% ipython --no-banner

In [1]: import numpy as np

In [2]: import numpy.linalg as la

In [3]: np.set_printoptions(precision=2, suppress=True, linewidth=200)

In [4]: arr = np.load("m.npy")

In [5]: arr
Out[5]: 
array([[ 5.35,  2.18,  2.51,  3.18, -0.66,  5.84],
       [ 3.22,  0.59,  0.91,  1.59, -1.72,  4.26],
       [ 1.72,  1.46, -1.56,  2.46, -1.82,  3.09],
       [ 3.74,  0.54,  1.09,  1.54, -2.11,  3.13],
       [ 3.62,  0.48,  0.14,  1.48, -3.  ,  0.52],
       [ 4.33,  1.86,  0.72,  2.86, -1.74,  2.91],
       [-1.38, -1.34, -3.75, -0.34, -3.71,  0.2 ],
       [-4.55, -3.29, -6.29, -2.29, -5.04, -1.82],
       [ 6.68,  1.59,  3.8 ,  2.59, -1.3 ,  4.52],
       [ 1.51,  2.56, -1.74,  3.56, -0.69,  5.37],
       [ 9.43,  4.9 ,  4.36,  5.9 , -0.17,  4.58],
       [ 8.08,  2.01,  5.93,  3.01, -0.14,  7.58]])

In [6]: # rows and columns are dependent

In [7]: W2 = arr[[7, 4]].astype(float)

In [8]: for _ in range(4):
   ...:     lab = la.norm(arr[:, None] - W2, axis=-1).argmin(axis=1)
   ...:     W2 = np.array([arr[lab == j].mean(axis=0) for j in range(2)])
   ...: 

In [9]: lab
Out[9]: array([1, 1, 1, 1, 1, 1, 0, 0, 1, 1, 1, 1])

In [10]: print(np.abs(W2[1] - W2[0]).argmax())
0

In [11]: W2
Out[11]: 
array([[-2.96, -2.31, -5.02, -1.31, -4.38, -0.81],
       [ 4.77,  1.82,  1.62,  2.82, -1.33,  4.18]])

In [12]: other = W2 / la.norm(W2, axis=1, keepdims=True)

In [13]: G = other @ other.T

In [14]: print(G)
[[ 1.   -0.48]
 [-0.48  1.  ]]

In [15]: (G - 2 * np.eye(2)).round(6).argmax(axis=1)
Out[15]: array([1, 0])

In [16]: np.round(np.degrees(np.arccos(np.clip(G[0, 1], -1, 1))), 2)
Out[16]: np.float64(118.37)

In [17]: K = np.loadtxt("layer10.csv", delimiter=",")

In [18]: K
Out[18]: 
array([[-0.08, -0.6 ,  0.13,  0.28,  0.63,  0.69],
       [ 0.74, -0.76,  0.68,  0.53,  0.12,  0.88],
       [ 0.8 , -0.89,  0.77,  0.66,  0.35,  0.96],
       [ 0.08, -0.2 ,  0.1 ,  0.1 ,  0.12,  0.25],
       [-0.99,  0.95, -0.98, -0.85,  0.62, -0.99],
       [ 0.39, -0.85,  0.52,  0.54,  0.68,  0.92],
       [ 0.3 ,  0.85, -0.13, -0.45, -0.9 , -0.9 ],
       [ 0.56, -0.92,  0.66,  0.66,  0.74,  0.97],
       [ 0.08,  0.6 , -0.13, -0.28, -0.63, -0.69],
       [-0.05, -0.9 ,  0.33,  0.55,  0.89,  0.94],
       [ 0.98, -0.95,  0.95,  0.83, -0.24,  0.99],
       [-0.01,  0.82, -0.29, -0.46, -0.8 , -0.89],
       [ 0.58,  0.34,  0.31, -0.04, -0.73, -0.31],
       [-0.13,  0.5 , -0.22, -0.25, -0.39, -0.6 ],
       [-0.37,  0.64, -0.41, -0.37, -0.35, -0.76],
       [ 0.89, -0.72,  0.8 ,  0.56, -0.4 ,  0.87],
       [ 0.38,  0.66,  0.04, -0.27, -0.81, -0.73],
       [-0.32,  0.15, -0.24, -0.12,  0.15, -0.24],
       [ 0.94, -0.87,  0.88,  0.7 , -0.23,  0.96],
       [ 0.96, -0.78,  0.9 ,  0.65, -0.62,  0.92],
       [-0.39,  0.34, -0.33, -0.22,  0.03, -0.46],
       [ 0.97, -0.85,  0.92,  0.71, -0.54,  0.95],
       [ 0.88, -0.92,  0.85,  0.73,  0.31,  0.98],
       [-0.94,  0.98, -0.93, -0.85, -0.48, -1.  ],
       [ 0.92, -0.9 ,  0.87,  0.71, -0.01,  0.97],
       [ 0.45, -0.29,  0.35,  0.21, -0.14,  0.42],
       [-0.4 , -0.83,  0.05,  0.42,  0.91,  0.89],
       [ 0.73, -0.64,  0.64,  0.45, -0.11,  0.79],
       [-0.64, -0.15, -0.4 , -0.06,  0.67,  0.06]])

In [19]: Xc = K - K.mean(axis=0)

In [20]: U, sv, Vh = la.svd(Xc, full_matrices=False)

In [21]: round((sv ** 2).sum() ** 2 / (sv ** 4).sum(), 2)
Out[21]: np.float64(1.5)

In [22]: np.searchsorted(np.cumsum(sv ** 2) / (sv ** 2).sum(), 0.9) + 1
Out[22]: np.int64(2)

In [23]: Vh[0] * np.sign(Vh[0, np.abs(Vh[0]).argmax()])
Out[23]: array([ 0.35, -0.51,  0.39,  0.37,  0.14,  0.56])

In [24]: np.abs(Vh[0]).argmax()
Out[24]: np.int64(5)

In [25]: m1 = np.load("run1.npy")

In [26]: m1
Out[26]: 
array([[-6, -7,  3, -7],
       [-5, -6,  4, -6],
       [-3, -4,  6, -4],
       [-3, -4,  6, -4],
       [-6, -7,  3, -7],
       [-3, -4,  6, -4]])

In [27]: U, sv, Vh = la.svd(m1)

In [28]: V = Vh[:(sv > 1e-8).sum()]

In [29]: rng = np.random.default_rng(854406)

In [30]: x0 = m1[2] + -1 * m1[4] + rng.integers(2) * np.eye(4)[3]

In [31]: x0
Out[31]: array([3., 3., 3., 3.])

In [32]: np.diag(V.T @ V)
Out[32]: array([0.29, 0.36, 0.99, 0.36])

In [33]: la.matrix_rank(np.vstack([m1, x0]))
Out[33]: np.int64(2)

In [34]: round(la.norm(x0 - V.T @ V @ x0), 2)
Out[34]: np.float64(0.0)

In [35]: def softmax(z):
    ...:     e = np.exp(z - z.max(axis=-1, keepdims=True))
    ...:     return e / e.sum(axis=-1, keepdims=True)
    ...: 

In [36]: np.round(softmax(m1[5]), 2) + 0
Out[36]: array([0., 0., 1., 0.])

In [37]: softmax(m1).sum(axis=1)
Out[37]: array([1., 1., 1., 1., 1., 1.])

In [38]: np.round(softmax(m1[5] + -2), 2) + 0
Out[38]: array([0., 0., 1., 0.])

In [39]: att = m1 @ m1.T / np.sqrt(4)

In [40]: softmax(att).round(6).argmax(axis=1)
Out[40]: array([0, 0, 0, 0, 0, 0])

In [41]: print(round(float(la.norm(m1, 2)), 2))
24.45

In [42]: round(float(la.norm(m1, "nuc")), 2)
Out[42]: 30.12

In [43]: np.round(la.norm(m1[2] - m1[5]), 2)
Out[43]: np.float64(0.0)

In [44]: round(la.norm(m1[2], 1), 2), round(float(la.norm(m1[2], np.inf)), 2)
Out[44]: (np.float64(17.0), 6.0)

In [45]: la.norm(m1, axis=0)
Out[45]: array([11.14, 13.49, 11.92, 13.49])

In [46]: other = m1 / np.sqrt((m1 ** 2).mean(axis=1, keepdims=True))

In [47]: la.norm(other, axis=1)
Out[47]: array([2., 2., 2., 2., 2., 2.])

In [48]: other[5]
Out[48]: array([-0.68, -0.91,  1.37, -0.91])

In [49]: x0 = np.array([1, -3, -1, -2])

In [50]: x0 @ m1
Traceback (most recent call last):
  Cell In[50], line 1
    x0 @ m1
ValueError: matmul: Input operand 1 has a mismatch in its core dimension 0, with gufunc signature (n?,k),(k,m?)->(n?,m?) (size 6 is different from 4)


In [51]: np.sign((m1 @ x0).round(6))
Out[51]: array([1, 1, 1, 1, 1, 1])

In [52]: print(la.norm(m1 @ x0) <= la.norm(m1, 2) * la.norm(x0) + 1e-9)
True

In [53]: m1 @ np.eye(4)[1]
Out[53]: array([-7., -6., -4., -4., -7., -4.])

In [54]: (m1 * x0).sum(axis=1)
Out[54]: array([26, 21, 11, 11, 26, 11])

In [55]: mat = np.load("a.npy")

In [56]: print(mat.round(2) + 0)
[[-0.41 -0.14  0.49  0.15  0.1  -0.14  0.21 -0.6   0.34]
 [ 0.27 -0.03  0.42 -0.39 -0.37 -0.35 -0.57 -0.04  0.12]
 [ 0.   -0.45  0.12 -0.19 -0.28 -0.15  0.37 -0.13 -0.71]
 [-0.05  0.81  0.07 -0.4  -0.08  0.07  0.22 -0.27 -0.22]
 [ 0.41  0.18  0.54  0.52  0.21  0.24 -0.13 -0.01 -0.35]
 [ 0.49  0.14 -0.02  0.17  0.   -0.61  0.52  0.12  0.24]
 [-0.49  0.24  0.16  0.4  -0.55 -0.16  0.01  0.43 -0.06]
 [-0.05  0.13 -0.45  0.36  0.02 -0.44 -0.39 -0.46 -0.29]
 [ 0.33 -0.05 -0.2   0.21 -0.65  0.43  0.1  -0.36  0.22]]

In [57]: # keeps lengths

In [58]: round(np.abs(la.eigvals(mat)).max(), 2)
Out[58]: np.float64(1.0)

In [59]: round(float(la.det(mat)), 2)
Out[59]: 1.0

In [60]: print(la.matrix_power(mat, 4))
[[-0.41  0.26 -0.27 -0.05 -0.12  0.55 -0.57  0.08 -0.21]
 [ 0.05  0.7  -0.04  0.59 -0.25 -0.24  0.12 -0.04 -0.14]
 [ 0.07  0.4   0.12 -0.28  0.61 -0.34 -0.42 -0.26  0.04]
 [-0.05  0.24 -0.06  0.11  0.54  0.31  0.33  0.58  0.3 ]
 [-0.12 -0.21 -0.48  0.06  0.32 -0.28  0.14  0.14 -0.69]
 [-0.41 -0.35 -0.12  0.55  0.14 -0.29 -0.33 -0.02  0.42]
 [ 0.56 -0.13 -0.29  0.36  0.26  0.43 -0.06 -0.44  0.02]
 [-0.57  0.04  0.2   0.02  0.2   0.22  0.46 -0.58 -0.07]
 [-0.07  0.17 -0.73 -0.34 -0.17 -0.15  0.21 -0.19  0.42]]

In [61]: np.allclose(mat @ mat.T, mat.T @ mat)
Out[61]: True

In [62]: la.norm(mat, axis=0)
Out[62]: array([1., 1., 1., 1., 1., 1., 1., 1., 1.])

In [63]: la.svd(mat, compute_uv=False)
Out[63]: array([1., 1., 1., 1., 1., 1., 1., 1., 1.])

In [64]: x0 = np.array([-2, -1, -2, 3, -2, 2, 3, -1, 0])

In [65]: np.round(la.inv(mat), 2) + 0
Out[65]: 
array([[-0.41,  0.27,  0.  , -0.05,  0.41,  0.49, -0.49, -0.05,  0.33],
       [-0.14, -0.03, -0.45,  0.81,  0.18,  0.14,  0.24,  0.13, -0.05],
       [ 0.49,  0.42,  0.12,  0.07,  0.54, -0.02,  0.16, -0.45, -0.2 ],
       [ 0.15, -0.39, -0.19, -0.4 ,  0.52,  0.17,  0.4 ,  0.36,  0.21],
       [ 0.1 , -0.37, -0.28, -0.08,  0.21,  0.  , -0.55,  0.02, -0.65],
       [-0.14, -0.35, -0.15,  0.07,  0.24, -0.61, -0.16, -0.44,  0.43],
       [ 0.21, -0.57,  0.37,  0.22, -0.13,  0.52,  0.01, -0.39,  0.1 ],
       [-0.6 , -0.04, -0.13, -0.27, -0.01,  0.12,  0.43, -0.46, -0.36],
       [ 0.34,  0.12, -0.71, -0.22, -0.35,  0.24, -0.06, -0.29,  0.22]])

In [66]: f = np.array([-3, 3, 2, 5, -1, 1, -1, -4, -3])

In [67]: other = mat + np.outer(f, np.eye(9)[2])

In [68]: print(np.round(la.det(other) / la.det(mat), 2), np.round(1 + la.solve(mat, f)[2], 2))
3.04 3.04

In [69]: la.matrix_rank(la.inv(other) - la.inv(mat), tol=1e-8)
Out[69]: np.int64(1)

In [70]: print(la.matrix_rank(other - mat))
1

In [71]: other = mat + rng.integers(-2, 3, (9, 2)) @ rng.integers(-2, 3, (2, 9))

In [72]: other.round(2) + 0
Out[72]: 
array([[-1.41, -2.14, -0.51, -3.85,  0.1 ,  2.86,  6.21, -3.6 ,  4.34],
       [ 1.27,  1.97, -2.58, -0.39, -0.37,  0.65,  1.43, -1.04,  4.12],
       [ 2.  ,  3.55, -1.88,  3.81, -0.28, -2.15, -3.63,  1.87, -0.71],
       [ 1.95,  4.81, -2.93,  2.6 , -0.08, -0.93, -1.78,  0.73,  1.78],
       [ 0.41,  0.18,  1.54,  1.52,  0.21, -0.76, -2.13,  0.99, -2.35],
       [-1.51, -3.86,  0.98, -4.83,  0.  ,  2.39,  6.52, -2.88,  2.24],
       [-1.49, -1.76,  3.16,  0.4 , -0.55, -1.16, -1.99,  1.43, -4.06],
       [-1.05, -1.87,  1.55, -0.64,  0.02, -0.44, -0.39, -0.46, -2.29],
       [ 1.33,  1.95, -0.2 ,  3.21, -0.65, -1.57, -3.9 ,  1.64, -1.78]])

In [73]: print(la.matrix_rank(other - mat, tol=1e-8))
2

In [74]: E = np.array([[3, 3, -1, 3, -2, 3, 2, 0],
    ...:     [0, -2, 1, 0, -1, -2, -1, -3],
    ...:     [0, 0, 2, 1, -2, 2, 3, 1],
    ...:     [0, 0, 0, -1, 0, -3, -3, 1],
    ...:     [0, 0, 0, 0, 0, 0, 0, -3],
    ...:     [0, 0, 0, 0, 0, -3, -1, 1],
    ...:     [0, 0, 0, 0, 0, 0, 3, -1],
    ...:     [0, 0, 0, 0, 0, 0, 0, 3]])

In [75]: U, sv, Vh = la.svd(E)

In [76]: np.argmax(sv[:-1] / (sv[1:] + 1e-6)) + 1
Out[76]: np.int64(7)

In [77]: other = U[:, :7] @ np.diag(sv[:7]) @ Vh[:7]

In [78]: round(float(la.norm(E - other) / la.norm(E)), 2)
Out[78]: 0.0

In [79]: la.matrix_rank(E, rtol=0.05)
Out[79]: np.int64(7)

In [80]: other = E / np.sqrt((E ** 2).mean(axis=1, keepdims=True))

In [81]: la.norm(other, axis=1)
Out[81]: array([2.83, 2.83, 2.83, 2.83, 2.83, 2.83, 2.83, 2.83])

In [82]: print(la.matrix_rank(other) == la.matrix_rank(E))
True

In [83]: A = np.array([[-1.83, -3.84, -3.61, 1.12],
    ...:     [-2.17, -0.2, -15.5, -0.22],
    ...:     [-1.39, 2.42, -5.64, -1.01],
    ...:     [-2.9, 4.33, 4.58, 1.44],
    ...:     [-1.51, 3.76, 5.0, -1.27],
    ...:     [-4.13, 3.42, 5.26, 1.7],
    ...:     [-3.06, 4.44, 3.48, 2.37],
    ...:     [1.06, 2.67, 2.26, 0.75]])

In [84]: la.norm(A, axis=0)
Out[84]: array([ 6.94,  9.6 , 19.39,  3.88])

In [85]: round(float(la.norm(A, 2)), 2)
Out[85]: 20.0

In [86]: round(float(la.norm(A[0], 1)), 2), round(float(la.norm(A[0], np.inf)), 2)
Out[86]: (10.4, 3.84)

In [87]: la.norm(A, axis=1).argmax()
Out[87]: np.int64(1)

In [88]: np.round(la.norm(A, 1), 2), round(float(la.norm(A, np.inf)), 2)
Out[88]: (np.float64(45.33), 18.09)

In [89]: la.norm(A, axis=1)
Out[89]: array([ 5.69, 15.65,  6.37,  7.09,  6.56,  7.7 ,  6.84,  3.73])

In [90]: print(np.round(la.norm(A, "nuc"), 2))
37.5

In [91]: X = np.loadtxt("mat.csv", delimiter=",")

In [92]: X
Out[92]: 
array([[ 2.6 , -0.45,  1.42],
       [ 0.  ,  2.86,  0.91],
       [ 1.49,  0.79, -2.48]])

In [93]: la.pinv(X)
Out[93]: 
array([[ 0.29,  0.  ,  0.17],
       [-0.05,  0.32,  0.09],
       [ 0.16,  0.1 , -0.28]])

In [94]: np.round(X @ X.T, 2) + 0
Out[94]: 
array([[9., 0., 0.],
       [0., 9., 0.],
       [0., 0., 9.]])

In [95]: round(float(X[:, 1] @ X[:, 0]), 2)
Out[95]: 0.0

In [96]: la.svd(X, compute_uv=False)
Out[96]: array([3., 3., 3.])
